% ipython --no-banner

In [1]: import numpy as np

In [2]: import numpy.linalg as la

In [3]: np.set_printoptions(precision=2, suppress=True, linewidth=100, legacy="1.25")

In [4]: mat = np.load("data.npy")

In [5]: mat
Out[5]: 
array([[0, 0, 1],
       [1, 0, 0],
       [0, 1, 0]])

In [6]: vec = np.array([0, 1, 3])

In [7]: np.sort(np.abs(np.degrees(np.angle(la.eigvals(mat)))))
Out[7]: array([  0., 120., 120.])

In [8]: mat.T @ (mat @ vec)
Out[8]: array([0, 1, 3])

In [9]: la.matrix_power(mat, 4)
Out[9]: 
array([[0, 0, 1],
       [1, 0, 0],
       [0, 1, 0]])

In [10]: (mat - mat.T) / 2
Out[10]: 
array([[ 0. , -0.5,  0.5],
       [ 0.5,  0. , -0.5],
       [-0.5,  0.5,  0. ]])

In [11]: round(np.abs(la.eigvals(mat)).max(), 2)
Out[11]: 1.0

In [12]: round(la.det(mat), 2)
Out[12]: 1.0

In [13]: mat @ mat
Out[13]: 
array([[0, 1, 0],
       [0, 0, 1],
       [1, 0, 0]])

In [14]: rng = np.random.default_rng(66)

In [15]: idx = rng.permutation(3)

In [16]: idx
Out[16]: array([0, 1, 2])

In [17]: M2 = mat[idx][:, idx]

In [18]: np.sort(np.abs(la.eigvals(M2)))
Out[18]: array([1., 1., 1.])

In [19]: np.diag(M2)
Out[19]: array([0, 0, 0])

In [20]: F = np.load("block8.npy")

In [21]: F
Out[21]: 
array([[ 4, -1, -2,  5, -3, -1,  1,  2, -8,  2,  5],
       [ 6,  5,  8, -9,  5,  5,  7,  0, -6, -4, -8],
       [-7,  2,  4, -5, -4, -2, -1, -6, -1,  0, -5],
       [-7,  2,  4, -5, -4, -2, -1, -6, -1,  0, -5],
       [ 0, -7, -8,  7, -8, -2,  6, -3, -7,  1,  1],
       [ 7, -3,  4, -4,  0, -7, -8,  2,  6,  5,  2]])

In [22]: np.argsort(-la.norm(F, axis=0).round(6), kind="stable")[:3]
Out[22]: array([3, 0, 8])

In [23]: la.matrix_rank(F, rtol=0.1)
Out[23]: 5

In [24]: left, sv, vt = la.svd(F)

In [25]: vecs = vt[:(sv > 1e-8).sum()]

In [26]: vec = F[5] + -3 * F[0] + rng.integers(2) * np.eye(11)[9]

In [27]: vec
Out[27]: array([ -5.,   0.,  10., -19.,   9.,  -4., -11.,  -4.,  30.,  -1., -13.])

In [28]: la.matrix_rank(np.vstack([F, vec]))
Out[28]: 5

In [29]: np.allclose(vecs.T @ vecs @ vec, vec)
Out[29]: True

In [30]: G = F.T @ F

In [31]: np.trace(G), (F ** 2).sum()
Out[31]: (1527, 1527)

In [32]: np.diag(G)
Out[32]: array([199,  92, 180, 221, 130,  87, 152,  89, 187,  46, 144])

In [33]: E = np.loadtxt("case12.csv", delimiter=",")

In [34]: E
Out[34]: 
array([[3., 1., 1., 1., 1., 1., 1., 1., 1., 1.],
       [1., 3., 1., 1., 1., 1., 1., 1., 1., 1.],
       [1., 1., 3., 1., 1., 1., 1., 1., 1., 1.],
       [1., 1., 1., 3., 1., 1., 1., 1., 1., 1.],
       [1., 1., 1., 1., 3., 1., 1., 1., 1., 1.],
       [1., 1., 1., 1., 1., 3., 1., 1., 1., 1.],
       [1., 1., 1., 1., 1., 1., 3., 1., 1., 1.],
       [1., 1., 1., 1., 1., 1., 1., 3., 1., 1.],
       [1., 1., 1., 1., 1., 1., 1., 1., 3., 1.],
       [1., 1., 1., 1., 1., 1., 1., 1., 1., 3.]])

In [35]: idx = rng.permutation(10)

In [36]: idx
Out[36]: array([1, 9, 5, 7, 0, 8, 4, 3, 6, 2])

In [37]: M2 = E[idx][:, idx]

In [38]: np.allclose(M2, E)
Out[38]: True

In [39]: u = np.array([-1, -5, -3, 1, -2, -1, -1, -5, 0, 5])

In [40]: M2 = E + np.outer(u, np.eye(10)[1])

In [41]: round(float(la.det(M2) / la.det(E)), 2), round(float(1 + la.solve(E, u)[1]), 2)
Out[41]: (-1.0, -1.0)

In [42]: la.matrix_rank(la.inv(M2) - la.inv(E), tol=1e-8)
Out[42]: 1

In [43]: mat[:, 2] @ mat[:, 0]
Out[43]: 0

In [44]: la.pinv(mat)
Out[44]: 
array([[0., 1., 0.],
       [0., 0., 1.],
       [1., 0., 0.]])

In [45]: mat @ mat.T
Out[45]: 
array([[1, 0, 0],
       [0, 1, 0],
       [0, 0, 1]])

In [46]: mat.T @ mat
Out[46]: 
array([[1, 0, 0],
       [0, 1, 0],
       [0, 0, 1]])

In [47]: la.svd(mat, compute_uv=False)
Out[47]: array([1., 1., 1.])

In [48]: u, r1 = E[4], E[1]

In [49]: u @ u
Out[49]: 18.0

In [50]: p = (u @ r1) / (u @ u) * u

In [51]: p
Out[51]: array([0.78, 0.78, 0.78, 0.78, 2.33, 0.78, 0.78, 0.78, 0.78, 0.78])

In [52]: r1 - p
Out[52]: array([ 0.22,  2.22,  0.22,  0.22, -1.33,  0.22,  0.22,  0.22,  0.22,  0.22])

In [53]: np.outer(u, r1)
Out[53]: 
array([[1., 3., 1., 1., 1., 1., 1., 1., 1., 1.],
       [1., 3., 1., 1., 1., 1., 1., 1., 1., 1.],
       [1., 3., 1., 1., 1., 1., 1., 1., 1., 1.],
       [1., 3., 1., 1., 1., 1., 1., 1., 1., 1.],
       [3., 9., 3., 3., 3., 3., 3., 3., 3., 3.],
       [1., 3., 1., 1., 1., 1., 1., 1., 1., 1.],
       [1., 3., 1., 1., 1., 1., 1., 1., 1., 1.],
       [1., 3., 1., 1., 1., 1., 1., 1., 1., 1.],
       [1., 3., 1., 1., 1., 1., 1., 1., 1., 1.],
       [1., 3., 1., 1., 1., 1., 1., 1., 1., 1.]])

In [54]: round(float(la.norm(u + r1) ** 2 + la.norm(u - r1) ** 2), 2)
Out[54]: 72.0

In [55]: (E @ E)[0]
Out[55]: array([18., 14., 14., 14., 14., 14., 14., 14., 14., 14.])

In [56]: m1 = np.loadtxt("test8.csv", delimiter=",")

In [57]: m1
Out[57]: 
array([[ 32.,  24.,  20.,  28., -44., -24., -28.,  -8.,  60., -24.],
       [ 24.,  20.,  26.,  32., -38., -14., -16.,   2.,  46., -20.],
       [ 20.,  26.,  73.,  78., -55.,   7.,  10.,  39.,  43., -26.],
       [ 28.,  32.,  78.,  85., -66.,   1.,   3.,  37.,  58., -32.],
       [-44., -38., -55., -66.,  73.,  23.,  26.,  -9., -85.,  38.],
       [-24., -14.,   7.,   1.,  23.,  26.,  31.,  22., -43.,  14.],
       [-28., -16.,  10.,   3.,  26.,  31.,  37.,  27., -50.,  16.],
       [ -8.,   2.,  39.,  37.,  -9.,  22.,  27.,  34., -11.,  -2.],
       [ 60.,  46.,  43.,  58., -85., -43., -50., -11., 113., -46.],
       [-24., -20., -26., -32.,  38.,  14.,  16.,  -2., -46.,  20.]])

In [58]: w, vecs = la.eigh(m1)

In [59]: vec = np.array([-3, -3, 2, 3, 2, 0, 0, 2, -2, -1])

In [60]: vecs * np.abs(w) @ vecs.T
Out[60]: 
array([[ 32.,  24.,  20.,  28., -44., -24., -28.,  -8.,  60., -24.],
       [ 24.,  20.,  26.,  32., -38., -14., -16.,   2.,  46., -20.],
       [ 20.,  26.,  73.,  78., -55.,   7.,  10.,  39.,  43., -26.],
       [ 28.,  32.,  78.,  85., -66.,   1.,   3.,  37.,  58., -32.],
       [-44., -38., -55., -66.,  73.,  23.,  26.,  -9., -85.,  38.],
       [-24., -14.,   7.,   1.,  23.,  26.,  31.,  22., -43.,  14.],
       [-28., -16.,  10.,   3.,  26.,  31.,  37.,  27., -50.,  16.],
       [ -8.,   2.,  39.,  37.,  -9.,  22.,  27.,  34., -11.,  -2.],
       [ 60.,  46.,  43.,  58., -85., -43., -50., -11., 113., -46.],
       [-24., -20., -26., -32.,  38.,  14.,  16.,  -2., -46.,  20.]])

In [61]: np.abs(m1).sum(axis=1).max(), np.round(np.abs(w).max(), 2)
Out[61]: (555.0, 356.78)
